$ ipython --no-banner

In [1]: import numpy as np

In [2]: np.set_printoptions(precision=3, suppress=True, linewidth=140, floatmode="fixed")

In [3]: rd = lambda a: np.round(a, 3) + 0

In [4]: E = np.load("test17.npy")

In [5]: E
Out[5]: 
array([[0, 0, 0, 0],
       [0, 0, 1, 0],
       [0, 1, 0, 1],
       [0, 0, 1, 0]])

In [6]: T = np.stack([E, -3 * E, E[::-1]])

In [7]: T.sum(axis=0)
Out[7]: 
array([[ 0,  0,  1,  0],
       [ 0,  1, -2,  1],
       [ 0, -2,  1, -2],
       [ 0,  0, -2,  0]])

In [8]: rd(np.linalg.det(T))
Out[8]: array([0.000, 0.000, 0.000])

In [9]: T.shape
Out[9]: (3, 4, 4)

In [10]: np.linalg.matrix_rank(T.reshape(3, -1))
Out[10]: np.int64(2)

In [11]: np.einsum("bij,cij->bc", T, T)
Out[11]: 
array([[  4, -12,   0],
       [-12,  36,   0],
       [  0,   0,   4]])

In [12]: np.linalg.matrix_rank(T)
Out[12]: array([2, 2, 2])

In [13]: arr = np.load("case6.npy")

In [14]: arr
Out[14]: 
array([[  0.500,   0.000,   0.200,  26.000],
       [  1.300,   1.900,   0.700,   2.000],
       [  0.000,   0.800,   0.600, -26.000],
       [ -2.200,   0.300,  -1.000,  22.000]])

In [15]: Y = np.linalg.inv(arr)

In [16]: (np.abs(Y) > 1e-9).astype(int)
Out[16]: 
array([[1, 1, 1, 1],
       [1, 1, 1, 1],
       [1, 1, 1, 1],
       [1, 1, 1, 1]])

In [17]: rd(np.linalg.inv(Y))
Out[17]: 
array([[  0.500,   0.000,   0.200,  26.000],
       [  1.300,   1.900,   0.700,   2.000],
       [  0.000,   0.800,   0.600, -26.000],
       [ -2.200,   0.300,  -1.000,  22.000]])

In [18]: rd(np.linalg.det(arr) * np.linalg.det(Y))
Out[18]: np.float64(1.0)

In [19]: x = np.array([-3, -1, 1, 1])

In [20]: target = arr @ x

In [21]: b, lr = np.zeros(4), 1 / np.linalg.norm(arr, 2) ** 2

In [22]: for i in range(250):
    ...:     b -= lr * arr.T @ (arr @ b - target)
    ...:     if i % 50 == 0: print(i, round(np.linalg.norm(arr @ b - target), 3))
    ...: 
0 7.146
50 5.718
100 4.586
150 3.689
200 2.982

In [23]: rd(b)
Out[23]: array([-1.455, -0.596, -0.646,  1.002])

In [24]: left, sigma, vt = np.linalg.svd(arr)

In [25]: rd(sigma)
Out[25]: array([42.909,  2.894,  1.833,  0.322])

In [26]: Y = left[:, :1] @ np.diag(sigma[:1]) @ vt[:1]

In [27]: np.linalg.matrix_rank(Y)
Out[27]: np.int64(1)

In [28]: np.linalg.matrix_rank(arr, rtol=0.05)
Out[28]: np.int64(2)

In [29]: rd(np.linalg.norm(arr - Y) / np.linalg.norm(arr))
Out[29]: np.float64(0.08)

In [30]: x = np.array([-3, 2, -2, 1])

In [31]: np.sign((arr @ x).round(6))
Out[31]: array([ 1.000,  1.000, -1.000,  1.000])

In [32]: rd(arr @ x)
Out[32]: array([ 24.100,   0.500, -25.600,  31.200])

In [33]: rd(np.einsum("ij,j->i", arr, x))
Out[33]: array([ 24.100,   0.500, -25.600,  31.200])

In [34]: np.linalg.norm(arr @ x) <= np.linalg.norm(arr, 2) * np.linalg.norm(x) + 1e-9
Out[34]: np.True_

In [35]: arr @ np.eye(4)[1]
Out[35]: array([0.000, 1.900, 0.800, 0.300])

In [36]: rd(np.linalg.det(arr))
Out[36]: np.float64(73.314)

In [37]: rd(np.abs(np.linalg.eigvals(arr)).max())
Out[37]: np.float64(20.515)

In [38]: F = np.array([[-0.3, -1.9, 0.3, 0.7],
    ...:     [-1.7, -0.3, -1.8, -0.2],
    ...:     [0.9, -1.0, 0.2, -0.3]])

In [39]: rng = np.random.default_rng(485)

In [40]: F[1] = F[2] + 0.05 * rng.normal(size=4)

In [41]: rd(F)
Out[41]: 
array([[-0.300, -1.900,  0.300,  0.700],
       [ 0.919, -0.996,  0.240, -0.288],
       [ 0.900, -1.000,  0.200, -0.300]])

In [42]: left, sigma, vt = np.linalg.svd(F, full_matrices=False)

In [43]: rd(left.T @ left)
Out[43]: 
array([[1.000, 0.000, 0.000],
       [0.000, 1.000, 0.000],
       [0.000, 0.000, 1.000]])

In [44]: rd(vt @ vt.T)
Out[44]: 
array([[1.000, 0.000, 0.000],
       [0.000, 1.000, 0.000],
       [0.000, 0.000, 1.000]])

In [45]: rd(np.sqrt((sigma ** 2).sum())), rd(np.linalg.norm(F))
Out[45]: (np.float64(2.863), np.float64(2.863))

In [46]: rd(left.T @ F @ vt.T)
Out[46]: 
array([[2.491, 0.000, 0.000],
       [0.000, 1.412, 0.000],
       [0.000, 0.000, 0.031]])

In [47]: (sigma > 1e-8).sum()
Out[47]: np.int64(3)

In [48]: np.abs(left[:, 0]).round(6).argmax()
Out[48]: np.int64(0)

In [49]: rd(np.linalg.norm(arr[2], 1)), rd(np.linalg.norm(arr[2], np.inf))
Out[49]: (np.float64(27.4), np.float64(26.0))

In [50]: np.linalg.norm(arr, axis=1).argmax()
Out[50]: np.int64(2)

In [51]: rd(np.linalg.norm(arr) ** 2 / np.linalg.norm(arr, 2) ** 2)
Out[51]: np.float64(1.006)

In [52]: rd(np.linalg.norm(arr[2] - arr[0]))
Out[52]: np.float64(52.01)

In [53]: rd(np.linalg.norm(arr, "nuc"))
Out[53]: np.float64(47.958)

In [54]: rd(np.linalg.norm(arr, 1)), rd(np.linalg.norm(arr, np.inf))
Out[54]: (np.float64(76.0), np.float64(27.4))

In [55]: rd(np.linalg.norm(arr, 2))
Out[55]: np.float64(42.909)
